$ python -q
>>> import numpy as np
>>> import numpy.linalg as la
>>> np.set_printoptions(precision=2, suppress=True, linewidth=120, floatmode="fixed")
>>> rnd = lambda a: np.round(a, 2) + 0
>>> E = np.load("mat.npy")
>>> E
array([[-0.07,  0.30, -0.77,  0.92,  0.00,  0.69,  0.84, -0.16,  2.04,  1.04, -3.15, -5.01, -1.84,  1.52],
       [-1.07, -1.31,  0.55, -0.41, -1.06,  0.38,  0.66, -1.36, -1.53, -2.64,  0.91, -2.92, -1.99, -0.99],
       [ 1.26,  0.71, -1.60,  1.65, -4.02,  0.14, -0.73, -0.17,  0.03, -2.32, -1.23, -0.07, -0.04, -1.27],
       [ 0.06,  1.09,  0.50,  0.38, -0.36,  2.11,  0.16,  0.64,  0.70, -1.53,  0.16, -3.26,  0.57, -1.29],
       [-1.72, -0.91, -0.08,  1.22, -0.56,  0.62, -0.84, -1.14,  1.71,  3.56,  1.41,  0.73,  1.90, -0.79],
       [ 0.20,  0.72, -2.28, -1.78, -2.32,  1.15,  0.22, -0.78,  3.08,  3.32,  0.09, -1.63,  0.39,  0.45],
       [-0.20, -0.04, -2.65, -0.22, -0.47, -1.78, -0.01, -0.95,  2.05, -4.16,  0.50,  0.63, -1.86,  2.22],
       [ 1.86,  0.18, -0.88,  2.50,  1.92,  1.47,  2.28,  0.51, -2.22, -2.08, -1.94, -5.77,  2.95,  0.58],
       [ 2.55,  0.20,  1.21, -2.56, -0.45, -0.83,  0.72, -0.01,  0.60, -3.90,  0.59, -2.37, -0.64, -0.86],
       [-1.45,  1.19,  0.08, -0.39,  0.92,  1.48, -0.13, -1.09,  2.19, -2.16,  2.74, -2.46, -1.09, -0.24],
       [-1.07,  0.63,  0.96, -1.24,  2.53,  0.00,  1.02, -0.33,  1.61, -6.03, -2.56, -3.21,  1.93, -2.23],
       [ 1.87,  0.34, -1.62,  0.89, -0.62, -1.96,  0.02, -1.72,  1.17, -1.85, -1.01,  1.29, -1.04,  1.76],
       [ 0.74,  0.29, -0.40, -0.45,  0.10,  1.19,  0.43, -1.43, -0.96,  0.96, -2.01, -2.66,  3.16,  1.34],
       [-1.13,  0.71,  1.58,  1.21, -3.57,  1.50,  1.41, -1.61,  0.03, -3.41, -0.29,  3.08,  0.60,  1.74],
       [-0.13,  0.48, -0.14,  0.16,  1.75,  0.78,  0.25,  1.98, -2.79, -1.76, -0.36, -2.74, -4.65, -0.72],
       [ 0.67,  1.99, -0.54, -2.95,  0.16,  1.23, -1.46,  0.08, -1.84,  0.27, -2.81,  2.57, -0.43,  0.40],
       [-0.45,  1.13, -2.37,  2.28, -0.50, -1.78, -0.23, -1.29,  1.90, -1.41,  2.91,  1.67,  2.12,  0.67],
       [ 1.83, -0.23, -0.01,  0.63, -0.89, -1.54, -0.12,  0.02, -2.43,  0.43,  0.47,  0.79,  2.68,  1.23],
       [-0.92,  0.37,  1.73,  1.53, -3.93,  0.95, -1.10,  0.00, -1.83,  2.87, -4.93,  3.53, -2.24, -0.70],
       [-0.85,  0.10, -1.01, -1.03,  0.78,  0.40,  0.40, -0.90, -1.18,  1.40,  1.48, -2.59,  2.46,  0.66],
       [-0.18,  1.28,  0.09, -0.91, -2.34, -1.11, -2.03,  0.41, -0.42,  0.70,  3.74, -4.03, -1.18, -0.99],
       [-0.64, -0.52, -1.31, -1.05, -2.90, -0.14, -0.31,  0.18, -4.03,  0.88,  1.70, -0.73, -0.73, -0.48],
       [-3.51,  0.52, -0.21, -4.32,  2.06,  0.78, -0.39, -0.86,  0.05,  2.87,  0.72,  3.52,  4.02,  0.58],
       [ 0.30, -0.55, -1.34, -1.16, -0.64,  0.72, -1.05,  0.59,  3.01, -2.03,  0.06,  1.17,  4.46, -0.60],
       [-2.99,  0.34, -0.82, -0.40,  0.89, -0.92, -0.35,  0.64, -2.25,  0.13,  0.68, -0.49,  2.86,  0.01],
       [ 0.95, -0.29,  0.30, -0.96,  2.23,  1.37, -0.77, -0.49, -2.56,  1.74, -0.50, -3.07, -3.08, -1.89],
       [-2.45,  0.17, -0.01,  1.34,  2.02,  0.02, -1.35, -1.24,  0.94,  0.91, -1.02, -3.76, -0.66,  0.08],
       [ 0.62, -0.35,  0.91,  0.77, -1.97, -0.61, -0.21,  1.62,  1.51,  0.99,  2.95,  6.66,  1.22, -1.27],
       [ 1.11, -1.51,  3.32, -0.84,  2.34, -0.16,  1.65,  0.94, -0.83,  3.54,  2.93,  0.13,  0.36,  2.10],
       [ 0.22,  0.29,  0.39,  0.87,  1.26, -0.56,  0.23, -0.29, -2.29, -0.90,  3.26,  4.80,  0.06,  1.91]])
>>> B = np.c_[E[:, :1] @ np.array([[4]]), np.array([4, 7, -8, 9, -7, 8, 2, 3, 6, -9, -1, 8, 9, 4, -9, 7, -2, -6, 4, 2, -2, -4, -4, -3, -1, -9, 7, -5, -1, -3])]
>>> B
array([[ -0.28,   4.00],
       [ -4.28,   7.00],
       [  5.04,  -8.00],
       [  0.24,   9.00],
       [ -6.88,  -7.00],
       [  0.80,   8.00],
       [ -0.80,   2.00],
       [  7.44,   3.00],
       [ 10.20,   6.00],
       [ -5.80,  -9.00],
       [ -4.28,  -1.00],
       [  7.48,   8.00],
       [  2.96,   9.00],
       [ -4.52,   4.00],
       [ -0.52,  -9.00],
       [  2.68,   7.00],
       [ -1.80,  -2.00],
       [  7.32,  -6.00],
       [ -3.68,   4.00],
       [ -3.40,   2.00],
       [ -0.72,  -2.00],
       [ -2.56,  -4.00],
       [-14.04,  -4.00],
       [  1.20,  -3.00],
       [-11.96,  -1.00],
       [  3.80,  -9.00],
       [ -9.80,   7.00],
       [  2.48,  -5.00],
       [  4.44,  -1.00],
       [  0.88,  -3.00]])
>>> la.matrix_rank(B)
np.int64(2)
>>> rnd(la.lstsq(E, B[:, 0])[0])
array([4.00, 0.00, 0.00, 0.00, 0.00, 0.00, 0.00, 0.00, 0.00, 0.00, 0.00, 0.00, 0.00, 0.00])
>>> rnd(la.norm(la.qr(E)[0].T @ B, axis=0) ** 2 / ((B ** 2).sum(axis=0) + 1e-12))
array([1.00, 0.46])
